$ python3 -q
>>> import numpy as np
>>> import numpy.linalg as la
>>> np.set_printoptions(precision=2, suppress=True, linewidth=160, legacy="1.25")
>>> def rd(a):
...     return np.round(a, 2) + 0
... 
>>> mat = 0.7 ** np.abs(np.subtract.outer(np.arange(3), np.arange(3)))
>>> print(rd(mat))
[[1.   0.7  0.49]
 [0.7  1.   0.7 ]
 [0.49 0.7  1.  ]]
>>> # equal to its transpose
>>> vec = np.ones(3)
>>> for _ in range(3):
...     vec = mat @ vec
...     vec /= la.norm(vec)
...     print(round(vec @ mat @ vec, 2))
... 
2.26
2.26
2.26
>>> print(rd(vec))
[0.56 0.62 0.56]
>>> P = np.triu(np.array([[2, 2, 2], [0, 2, 0], [1, 0, 1]]), 1) + np.eye(3)
>>> Y = P @ mat @ la.inv(P)
>>> print(np.trace(Y), np.trace(mat))
3.0 3.0
>>> print(la.matrix_rank(Y))
3
>>> print(rd(P @ mat - mat @ P))
[[ 2.38  1.4   1.4 ]
 [ 0.   -1.4  -1.4 ]
 [ 0.   -0.98 -0.98]]
>>> print(rd(la.det(mat.T)))
0.26
>>> print(rd(la.det(2 * mat)), rd(la.det(mat)))
2.08 0.26
>>> print(np.einsum("ii->", mat))
3.0
>>> print(rd(la.eigvals(mat)))
[2.26 0.51 0.23]
>>> ev, V = la.eigh(mat)
>>> print(np.abs(V[:, -1]).round(6).argmax())
1
>>> print(rd(la.eigvalsh(mat + 3 * np.eye(3))))
[3.23 3.51 5.26]
>>> K = np.load("test9.npy")
>>> print(K)
[[3 2 3 3 3 3]
 [2 1 2 2 2 2]
 [5 4 5 5 5 5]]
>>> # rows and columns are dependent
>>> print(rd(np.trace(la.pinv(K) @ K)))
2.0
>>> print(np.allclose(K[:-1].T @ la.lstsq(K[:-1].T, K[-1])[0], K[-1]))
True
>>> X = np.array([[0, 1, 0, 0], [1, 0, 0, 0], [0, 0, 1, 0], [0, 0, 0, 1]])
>>> # row-stochastic, so 1 is an eigenvalue
>>> vec = np.array([1, 2, 3, -3])
>>> print(rd(la.inv(X)))
[[0. 1. 0. 0.]
 [1. 0. 0. 0.]
 [0. 0. 1. 0.]
 [0. 0. 0. 1.]]
>>> print(4 - la.matrix_rank(X - np.eye(4), tol=1e-8))
3
>>> print(rd(np.sort(np.abs(la.eigvals(X)))))
[1. 1. 1. 1.]
>>> print(np.allclose(X, X.T))
True
>>> print(np.allclose(X @ X.T, X.T @ X))
True
>>> P = np.triu(np.array([[0, 1, 3, 3], [0, 0, 0, 0], [2, 0, 1, 0], [0, 3, 3, 1]]), 1) + np.eye(4)
>>> Y = P @ X @ la.inv(P)
>>> print(P @ X - X @ P)
[[ 1.  0.  3.  3.]
 [ 0. -1. -3. -3.]
 [ 0.  0.  0.  0.]
 [ 0.  0.  0.  0.]]
>>> print(np.poly(Y))
[ 1. -2.  0.  2. -1.]
>>> print(la.matrix_rank(Y))
4
>>> print(rd(la.det(Y)))
-1.0
>>> Y = np.array([[-2, -3], [-1, 2]])
>>> A = np.tile(Y, (2, 2))
>>> print(A)
[[-2 -3 -2 -3]
 [-1  2 -1  2]
 [-2 -3 -2 -3]
 [-1  2 -1  2]]
>>> P = np.triu(np.array([[2, 2, 0, 0], [-2, -2, 2, 2], [2, 2, 1, -2], [2, -2, -2, 1]]), 1) + np.eye(4)
>>> Y = P @ A @ la.inv(P)
>>> print(rd(la.det(Y)))
0.0
>>> print(la.matrix_rank(Y))
2
>>> rank = la.matrix_rank(A)
>>> print(rank)
2
>>> N = la.svd(A)[2][rank:].T
>>> print(rd(N @ N.T))
[[ 0.5  0.  -0.5  0. ]
 [ 0.   0.5  0.  -0.5]
 [-0.5  0.   0.5  0. ]
 [ 0.  -0.5  0.   0.5]]
>>> print(rd(A @ N))
[[0. 0.]
 [0. 0.]
 [0. 0.]
 [0. 0.]]
>>> print([int(la.matrix_rank(A[:, :j + 1])) for j in range(4)])
[1, 2, 2, 2]
>>> print(rd(la.norm(A, 2) / la.norm(A)))
0.9
>>> u = np.array([-7, 5, 4])
>>> arr = u[np.abs(np.subtract.outer(np.arange(3), np.arange(3)))]
>>> print(arr)
[[-7  5  4]
 [ 5 -7  5]
 [ 4  5 -7]]
>>> # symmetric
>>> print((arr - arr.T) / 2)
[[0. 0. 0.]
 [0. 0. 0.]
 [0. 0. 0.]]
>>> print(rd(np.abs(la.eigvals(arr)).max()))
12.35
>>> print(rd(np.sort(np.abs(la.eigvals(arr)))))
[ 2.35 11.   12.35]
>>> print(np.allclose(arr, arr.T))
True
>>> print((arr + arr.T) / 2)
[[-7.  5.  4.]
 [ 5. -7.  5.]
 [ 4.  5. -7.]]
>>> print(arr @ arr)
[[ 90 -50 -31]
 [-50  99 -50]
 [-31 -50  90]]
>>> print(rd(la.det(arr)))
319.0
>>> vec = np.array([-2, 3, 3])
>>> y = arr @ vec
>>> print(y)
[ 41 -16 -14]
>>> print(rd(la.solve(arr.T, arr[0])))
[1. 0. 0.]
>>> print(rd(la.solve(arr, arr[:, 0])))
[1. 0. 0.]
>>> print(rd(la.solve(arr, 4 * y)))
[-8. 12. 12.]
>>> print(rd(la.solve(arr, y)))
[-2.  3.  3.]
>>> print(rd(arr.mean(axis=0)))
[0.67 1.   0.67]
>>> np.zeros(3, 3)
Traceback (most recent call last):
  File "<python-input-74>", line 1, in <module>
    np.zeros(3, 3)
    ~~~~~~~~^^^^^^
TypeError: Cannot interpret '3' as a data type
>>> print(np.unravel_index(np.abs(arr).argmax(), arr.shape))
(0, 0)
>>> print(arr - arr[0])
[[  0   0   0]
 [ 12 -12   1]
 [ 11   0 -11]]
>>> print(np.count_nonzero(arr))
9
>>> W0 = np.array([[14.0, 1.0, -1.1],
...     [-4.5, -0.7, 0.2],
...     [2.0, 1.2, -0.9],
...     [3.5, -0.8, 0.8],
...     [-1.5, 0.6, 0.1]])
>>> # row 0 is much longer than the rest
>>> gram = W0.T @ W0
>>> print(rd(np.diag(gram)))
[234.75   3.93   2.71]
>>> print(rd(np.trace(gram)), (W0 ** 2).sum())
241.39 241.39
>>> print(rd(la.eigvalsh(gram)[::-1]))
[236.87   4.19   0.33]
>>> P = W0 @ la.solve(W0.T @ W0, W0.T)
>>> print(rd(np.trace(P)))
3.0
>>> print(rd(la.eigvalsh(P)))
[0. 0. 1. 1. 1.]
>>> Y = np.array([[5, 0], [1, 3]])
>>> cent = np.kron(Y, W0)
>>> print(la.matrix_rank(cent))
6
>>> print(cent.shape)
(10, 6)
>>> vec = np.array([4, 6, 7])
>>> a = np.maximum(W0 @ vec, 0)
>>> print(rd(W0.T @ a))
[829.8   53.14 -55.9 ]
>>> print(np.flatnonzero(a > 1e-9))
[0 2 3]
>>> print(W0 * (a > 1e-9)[:, None])
[[14.   1.  -1.1]
 [-0.  -0.   0. ]
 [ 2.   1.2 -0.9]
 [ 3.5 -0.8  0.8]
 [-0.   0.   0. ]]
>>> print(rd(np.tanh(W0 @ vec)))
[ 1.   -1.    1.    1.   -0.94]
>>> print(rd(a))
[54.3  0.   8.9 14.8  0. ]
>>> feats = np.load("block7.npy")
>>> print(feats)
[[2 0 3 0 3]
 [2 0 3 0 3]
 [2 3 3 0 0]]
>>> # row 1 repeats row 0
>>> print(np.abs(np.diag(la.qr(feats)[1])) > 1e-9)
[ True  True False]
>>> print(rd(feats @ la.pinv(feats) @ feats))
[[2. 0. 3. 0. 3.]
 [2. 0. 3. 0. 3.]
 [2. 3. 3. 0. 0.]]
>>> rank = la.matrix_rank(feats)
>>> print(rank)
2
>>> N = la.svd(feats)[2][rank:].T
>>> print([int(la.matrix_rank(feats[:, :j + 1])) for j in range(5)])
[1, 2, 2, 2, 2]
>>> print(rd(N @ N.T))
[[ 0.77 -0.17 -0.34  0.   -0.17]
 [-0.17  0.37 -0.26  0.    0.37]
 [-0.34 -0.26  0.49  0.   -0.26]
 [ 0.    0.    0.    1.    0.  ]
 [-0.17  0.37 -0.26  0.    0.37]]
>>> left, s, Vh = la.svd(feats)
>>> V = Vh[:(s > 1e-8).sum()]
>>> rng = np.random.default_rng(9398)
>>> vec = feats[0] + -1 * feats[1] + rng.integers(2) * np.eye(5)[4]
>>> print(vec)
[0. 0. 0. 0. 1.]
>>> print(rd(V.T @ V))
[[ 0.23  0.17  0.34  0.    0.17]
 [ 0.17  0.63  0.26  0.   -0.37]
 [ 0.34  0.26  0.51  0.    0.26]
 [ 0.    0.    0.    0.    0.  ]
 [ 0.17 -0.37  0.26  0.    0.63]]
>>> print(np.allclose(V.T @ V @ vec, vec))
False
>>> print(rd(np.diag(V.T @ V)))
[0.23 0.63 0.51 0.   0.63]
>>> E = np.array([[3, 2, 0, 0, -1, 3],
...     [0, -2, -1, 2, 0, 0],
...     [0, 0, 3, 2, -1, 1],
...     [0, 0, 0, -2, -3, -1],
...     [0, 0, 0, 0, 1, 1],
...     [0, 0, 0, 0, 0, 0]])
>>> # looks like rank 5
>>> left, s, Vh = la.svd(A)
>>> print(rd(s))
[7.66 3.66 0.   0.  ]
>>> Y = left[:, :2] @ np.diag(s[:2]) @ Vh[:2]
>>> print(rd(np.abs(A - Y).max()))
0.0
>>> print(rd(la.norm(A - Y) / la.norm(A)))
0.0
>>> print(rd(Y))
[[-2. -3. -2. -3.]
 [-1.  2. -1.  2.]
 [-2. -3. -2. -3.]
 [-1.  2. -1.  2.]]
>>> print([int(la.matrix_rank(la.matrix_power(E, p))) for p in range(1, 7)])
[5, 5, 5, 5, 5, 5]
>>> try:
...     la.inv(E)
... except la.LinAlgError as e:
...     print(repr(e))
... 
LinAlgError('Singular matrix')
>>> print(np.unique(E.round(6), axis=0).shape)
(6, 6)
>>> print(np.abs(np.diag(la.qr(E)[1])) > 1e-9)
[ True  True  True  True  True False]
>>> print(rd(E @ la.pinv(E) @ E))
[[ 3.  2.  0.  0. -1.  3.]
 [ 0. -2. -1.  2.  0.  0.]
 [ 0.  0.  3.  2. -1.  1.]
 [ 0.  0.  0. -2. -3. -1.]
 [ 0.  0.  0.  0.  1.  1.]
 [ 0.  0.  0.  0.  0.  0.]]
>>> print(la.lstsq(E[:-1].T, E[-1])[2])
5
>>> print(np.allclose(E @ E.T, E.T @ E))
False
>>> print(rd(np.sort(np.abs(la.eigvals(E)))))
[0. 1. 2. 2. 3. 3.]
>>> print((E + E.T) / 2)
[[ 3.   1.   0.   0.  -0.5  1.5]
 [ 1.  -2.  -0.5  1.   0.   0. ]
 [ 0.  -0.5  3.   1.  -0.5  0.5]
 [ 0.   1.   1.  -2.  -1.5 -0.5]
 [-0.5  0.  -0.5 -1.5  1.   0.5]
 [ 1.5  0.   0.5 -0.5  0.5  0. ]]
>>> print(rd(np.abs(la.eigvals(E)).max()))
3.0
>>> print(rd(la.det(E)))
0.0
>>> assert E == E.T
Traceback (most recent call last):
  File "<python-input-135>", line 1, in <module>
    assert E == E.T
           ^^^^^^^^
ValueError: The truth value of an array with more than one element is ambiguous. Use a.any() or a.all()
>>> print((E - E.T) / 2)
[[ 0.   1.   0.   0.  -0.5  1.5]
 [-1.   0.  -0.5  1.   0.   0. ]
 [ 0.   0.5  0.   1.  -0.5  0.5]
 [ 0.  -1.  -1.   0.  -1.5 -0.5]
 [ 0.5  0.   0.5  1.5  0.   0.5]
 [-1.5  0.  -0.5  0.5 -0.5  0. ]]
>>> rank = la.matrix_rank(E)
>>> print(rank)
5
>>> N = la.svd(E)[2][rank:].T
>>> print(la.matrix_rank(E.T @ E), la.matrix_rank(E @ E.T))
5 5
>>> print(np.allclose(E @ N, 0))
True
>>> print([int(la.matrix_rank(np.delete(E, i, axis=0))) for i in range(6)])
[4, 4, 4, 4, 4, 5]
>>> print(rd(N @ N.T))
[[ 0.44 -0.3   0.24 -0.18  0.18 -0.18]
 [-0.3   0.21 -0.16  0.12 -0.12  0.12]
 [ 0.24 -0.16  0.13 -0.1   0.1  -0.1 ]
 [-0.18  0.12 -0.1   0.07 -0.07  0.07]
 [ 0.18 -0.12  0.1  -0.07  0.07 -0.07]
 [-0.18  0.12 -0.1   0.07 -0.07  0.07]]
>>> print(rd(N[:, 0] / N[np.abs(N[:, 0]).round(6).argmax(), 0]))
[ 1.   -0.68  0.55 -0.41  0.41 -0.41]
